$ python -q
>>> import numpy as np
>>> from numpy import linalg as LA
>>> np.set_printoptions(precision=1, suppress=True, linewidth=100)
>>> J = np.load("case13.npy")
>>> print(J)
[[ -9.9  19.9  16.6 -12.5]
 [ -9.9  21.3  15.8 -12.1]
 [ 14.8  -1.1   4.4   3.6]
 [ -2.6 -16.8   9.7   1. ]
 [ 14.8  -1.1   1.9   2.3]
 [ 14.5  -1.1   1.4   2.5]
 [ 14.9  -1.7   1.9   2.6]
 [ -3.9 -18.7   9.9  -1.3]
 [ -1.7 -16.5  10.9   0.7]
 [ -8.7  20.1  18.4 -11.3]
 [ -9.9  18.3  17.1 -11.5]
 [ -9.5  18.9  15.5 -13.2]
 [ -2.1 -17.5  10.2   0.8]
 [ -9.7  18.9  16.5 -12.2]
 [ 16.8  -0.6   2.2   2.4]
 [ -9.1  20.2  15.9 -12.1]
 [ -7.8  20.3  17.5 -12.7]
 [ -4.  -16.9  10.7   0.7]
 [ 14.3  -1.7   2.9   2.8]
 [ -9.1  19.2  16.7 -12.6]
 [ -8.2  22.4  16.1 -12.9]
 [ 14.3  -0.9   4.1   2.5]
 [ -1.6 -17.9  10.5   2. ]
 [ -4.9 -18.7  10.9  -0.6]
 [ 16.2  -1.9   2.2   2.4]
 [ 16.1  -0.8   4.2   3.3]
 [ 14.   -1.7   2.    3.1]
 [ -9.1  20.8  16.2 -14. ]]
>>> W2 = J[[12, 16]].astype(float)
>>> for _ in range(5):
...     idx = LA.norm(J[:, None] - W2, axis=-1).argmin(axis=1)
...     W2 = np.array([J[idx == j].mean(axis=0) for j in range(2)])
... 
>>> print(idx)
[1 1 0 0 0 0 0 0 0 1 1 1 0 1 0 1 1 0 0 1 1 0 0 0 0 0 0 1]
>>> print(W2[1] - W2[0])
[-16.8  28.   10.7 -14.3]
>>> print(np.abs(W2[1] - W2[0]).argmax())
1
>>> x = np.array([1, 0, -1, 1])
>>> rhs = J @ x
>>> print(LA.lstsq(J, rhs)[0])
[ 1.  0. -1.  1.]
>>> try:
...     LA.solve(J, rhs)
... except LA.LinAlgError as e:
...     print("failed:", e)
... 
failed: Last 2 dimensions of the array must be square
>>> rng = np.random.default_rng(600219)
>>> rhs = rhs + 0.1 * rng.normal(size=28)
>>> print(rhs)
[-38.8 -37.9  14.1 -11.3  15.2  15.4  15.7 -15.1 -11.9 -38.4 -38.5 -38.1 -11.3 -38.3  17.  -37.2
 -38.1 -14.1  14.2 -38.5 -37.1  12.6 -10.1 -16.5  16.5  15.2  15.  -39.5]
>>> coef, *_ = LA.lstsq(J, rhs)
>>> print(coef.round(1) + 0)
[ 1.  0. -1.  1.]
>>> print(coef.round())
[ 1.  0. -1.  1.]
>>> M2 = np.c_[J[:, :1] @ np.array([[6]]), np.array([-3, 2, 3, -2, -2, 1, 2, -1, 1, 0, 3, -2, 0, 3, 1, -1, 0, 0, 2, -3, -2, 3, 1, -1, -2, 0, 0, 1])]
>>> print(M2)
[[-59.4  -3. ]
 [-59.4   2. ]
 [ 88.8   3. ]
 [-15.6  -2. ]
 [ 88.8  -2. ]
 [ 87.    1. ]
 [ 89.4   2. ]
 [-23.4  -1. ]
 [-10.2   1. ]
 [-52.2   0. ]
 [-59.4   3. ]
 [-57.   -2. ]
 [-12.6   0. ]
 [-58.2   3. ]
 [100.8   1. ]
 [-54.6  -1. ]
 [-46.8   0. ]
 [-24.    0. ]
 [ 85.8   2. ]
 [-54.6  -3. ]
 [-49.2  -2. ]
 [ 85.8   3. ]
 [ -9.6   1. ]
 [-29.4  -1. ]
 [ 97.2  -2. ]
 [ 96.6   0. ]
 [ 84.    0. ]
 [-54.6   1. ]]
>>> print(np.round(LA.norm(M2 - J @ LA.lstsq(J, M2)[0], axis=0), 1) + 0)
[0.  8.6]
>>> print(LA.norm(LA.qr(J)[0].T @ M2, axis=0) ** 2 / ((M2 ** 2).sum(axis=0) + 1e-12))
[1.  0.2]
